$ python3 -q
>>> import numpy as np
>>> import numpy.linalg as la
>>> np.set_printoptions(precision=1, suppress=True, linewidth=160)
>>> F = np.load("case2.npy")
>>> F.round(1) + 0
array([[  40.5,  -44.6,   -8.2,   57.8,  -50.1,  -20.9,  -63.9,   13.8,  -49.8],
       [  36.6,  -40.8,   -8.8,   52.3,  -45.3,  -18.2,  -58.5,   13.1,  -44.3],
       [  18.8,  -23. ,  -10.1,   26.8,  -21.9,   -5.7,  -32.8,    9. ,  -18.9],
       [  11. ,  -14.6,   -9.3,   15.6,  -10.8,   -0.4,  -20.6,    6.1,   -8.1],
       [   9.8,  -13.3,   -9. ,   14. ,   -9.1,    0.3,  -18.8,    5.5,   -6.6],
       [   9.8,  -13.3,   -9. ,   13.9,   -9.1,    0.4,  -18.7,    5.5,   -6.5],
       [   7.5,  -10.6,   -8.2,   10.7,   -5.7,    1.7,  -14.8,    4.3,   -3.6],
       [   6.9,   -9.9,   -8. ,    9.9,   -4.9,    2. ,  -13.8,    3.9,   -2.9],
       [   4.8,   -7.2,   -6.7,    6.9,   -1.8,    3. ,  -10. ,    2.5,   -0.5],
       [   2.7,   -4.3,   -4.5,    3.9,    0.9,    3.3,   -5.8,    0.8,    1.1],
       [   1.9,   -3. ,   -3.3,    2.9,    1.5,    2.9,   -4.1,    0.2,    1.3],
       [   1.6,   -2.6,   -2.8,    2.5,    1.5,    2.6,   -3.4,    0. ,    1.2],
       [   0.5,   -0.7,   -0.7,    0.8,    0.8,    0.9,   -1. ,   -0.2,    0.4],
       [   0.3,   -0.5,   -0.4,    0.5,    0.5,    0.6,   -0.6,   -0.2,    0.3],
       [   0. ,    0. ,    0. ,    0. ,    0. ,    0. ,    0. ,    0. ,    0. ],
       [  -0.2,    0.3,    0.2,   -0.3,   -0.3,   -0.4,    0.4,    0.1,   -0.2],
       [  -0.5,    0.7,    0.5,   -0.8,   -0.8,   -0.9,    0.9,    0.4,   -0.4],
       [  -0.8,    1. ,    0.7,   -1.3,   -1.3,   -1.3,    1.3,    0.6,   -0.5],
       [  -1.6,    1.9,    1.1,   -2.5,   -2.5,   -2.4,    2.5,    1.3,   -0.8],
       [  -1.9,    2.3,    1.2,   -3.1,   -2.9,   -2.8,    2.9,    1.7,   -0.9],
       [  -2.1,    2.5,    1.3,   -3.4,   -3.2,   -3.1,    3.2,    1.8,   -0.9],
       [  -3.3,    3.7,    1.4,   -5.3,   -4.7,   -4.3,    4.7,    3.1,   -0.9],
       [  -3.9,    4.3,    1.4,   -6.3,   -5.3,   -4.8,    5.4,    3.6,   -0.8],
       [  -5.1,    5.4,    1.3,   -8.2,   -6.6,   -5.7,    6.9,    4.8,   -0.5],
       [  -5.2,    5.5,    1.3,   -8.3,   -6.6,   -5.8,    7. ,    4.9,   -0.5],
       [  -5.8,    6. ,    1.1,   -9.3,   -7.2,   -6.2,    7.7,    5.5,   -0.3],
       [ -10.3,   10. ,   -0.2,  -16.5,  -10.5,   -8.5,   12.8,    9.8,    1.9],
       [ -14.9,   14. ,   -2. ,  -23.9,  -13. ,  -10. ,   17.9,   14. ,    5. ],
       [ -16. ,   14.9,   -2.4,  -25.6,  -13.5,  -10.3,   19.1,   14.9,    5.7],
       [ -18.1,   16.6,   -3.3,  -28.8,  -14.3,  -10.7,   21.4,   16.6,    7.3],
       [ -21. ,   19. ,   -4.6,  -33.4,  -15.3,  -11.2,   24.5,   19.1,    9.5],
       [ -42.6,   36.6,  -15.4,  -67.3,  -19.4,  -12.4,   48. ,   35.9,   28.7],
       [ -67.5,   56.8,  -28.5, -106. ,  -20.2,  -10.7,   75. ,   53.6,   53.4],
       [ -69.9,   58.7,  -29.8, -109.6,  -20.2,  -10.5,   77.5,   55.2,   55.8]])
>>> # rank 3
>>> Ac = F - F.mean(axis=0)
>>> evecs = la.svd(Ac)[2][:3]
>>> Y = Ac - Ac @ evecs.T @ evecs
>>> la.norm(Y, axis=1).round(6).argmax()
np.int64(0)
>>> np.round(np.cov(Ac @ evecs.T, rowvar=False), 1) + 0
array([[3292.2,    0. ,    0. ],
       [   0. ,  288.4,    0. ],
       [   0. ,    0. ,   52.7]])
>>> np.round(Y.std(axis=0), 1) + 0
array([0., 0., 0., 0., 0., 0., 0., 0., 0.])
>>> z = F[:, 5] > np.median(F[:, 5])
>>> u = F[z].mean(axis=0) - F[~z].mean(axis=0)
>>> round(float((((F - F.mean(axis=0)) @ u > 0) == z).mean()), 1)
0.8
>>> la.lstsq(F[:-1].T, F[-1])[2]
np.int32(3)
>>> np.unique(F.round(6), axis=0).shape
(34, 9)
>>> np.abs(np.diag(la.qr(F)[1])) > 1e-9
array([ True,  True,  True, False, False, False, False, False, False])
>>> np.allclose(F[:-1].T @ la.lstsq(F[:-1].T, F[-1])[0], F[-1])
True
>>> feats = np.load("mat.npy")
>>> feats.round(1) + 0
array([[-0.2, -0.3,  0.4, -0.4, -0.1, -0.5],
       [-0.1, -0.2, -0.2,  0.3,  0.3,  0. ],
       [-0.4,  0.1,  0. ,  0.3, -0.1,  0. ],
       [ 0.4, -0.5,  0.1, -0.1,  0.1,  0.2],
       [ 0. ,  0.1, -0.1, -0.6, -0.5,  0.5],
       [-0.3,  0. , -0.1,  0.2, -0.3, -0.3],
       [ 0. ,  0.5,  0.6, -0.2,  0.4,  0. ],
       [-0.7, -0.1,  0.1, -0.1,  0.3,  0.5],
       [-0.3, -0.1, -0.6, -0.5,  0.3, -0.3],
       [ 0.2, -0.4,  0. ,  0. ,  0.3,  0.1],
       [ 0.2,  0. , -0.1,  0.1,  0. ,  0.1],
       [ 0.3,  0.4, -0.3, -0.1,  0.3, -0.1]])
>>> x0 = np.array([2, 5, 5, 3, 1, 2])
>>> target = feats @ x0
>>> la.lstsq(feats, target)[0]
array([2., 5., 5., 3., 1., 2.])
>>> la.solve(feats.T @ feats, feats.T @ target)
array([2., 5., 5., 3., 1., 2.])
>>> target
array([-2.1, -1.2,  1. , -1.2, -1.2, -1.4,  4.7, -0.5, -5.7, -1. ,  0.4,  0.7])
>>> rng = np.random.default_rng(9665)
>>> target = target + 0.3 * rng.normal(size=12)
>>> target
array([-2. , -0.9,  1.2, -1. , -1. , -1. ,  4.6, -0.5, -6.2, -1. ,  0.6,  0.7])
>>> c, *_ = la.lstsq(feats, target)
>>> round(la.norm(target - feats @ c), 1)
np.float64(0.6)
>>> [round(float(la.norm(la.solve(feats.T @ feats + lam * np.eye(6), feats.T @ target))), 2) for lam in (0, 1, 10, 100)]
[8.37, 4.19, 0.76, 0.08]
>>> c
array([2. , 4.9, 5.1, 3.3, 0.7, 2.1])
>>> c.round()
array([2., 5., 5., 3., 1., 2.])
>>> A = np.array([[-1.5, 1.4, -1.3, -0.6],
...     [-1.9, 1.4, 0.0, 1.1],
...     [-0.6, 0.2, 0.7, -0.3],
...     [0.2, 0.6, -0.7, 0.8]])
>>> np.round(np.abs(la.eigvals(A)).max(), 1)
np.float64(1.7)
>>> np.round(A @ A, 1) + 0
array([[ 0.3, -0.8,  1.5,  2.4],
       [ 0.4,  0. ,  1.7,  3.6],
       [ 0. , -0.6,  1.5,  0.1],
       [-0.9,  1.5, -1.3,  1.4]])
>>> np.trace(A)
np.float64(1.4)
>>> np.allclose(A, A.T)
False
>>> (A + A.T) / 2
array([[-1.5, -0.2, -0.9, -0.2],
       [-0.2,  1.4,  0.1,  0.9],
       [-0.9,  0.1,  0.7, -0.5],
       [-0.2,  0.9, -0.5,  0.8]])
>>> la.matrix_power(A, 3)
array([[ 0.7,  1. , -0.9,  0.5],
       [-0.8,  3. , -1.8,  2. ],
       [ 0.2, -0.4,  0.9, -1. ],
       [-0.4,  1.4, -0.8,  3.6]])
>>> np.allclose(A @ A.T, A.T @ A)
False
>>> round(la.det(A), 1)
np.float64(1.7)
>>> z = feats[:, 5] > np.median(feats[:, 5])
>>> u = feats[z].mean(axis=0) - feats[~z].mean(axis=0)
>>> z.astype(int)
array([0, 0, 1, 1, 1, 0, 0, 1, 0, 1, 1, 0])
>>> ((feats - feats.mean(axis=0)) @ u > 0).astype(int)
array([0, 1, 1, 1, 1, 0, 0, 1, 0, 1, 1, 0])
>>> u
array([ 0.1, -0.2,  0.1,  0.1, -0.1,  0.4])
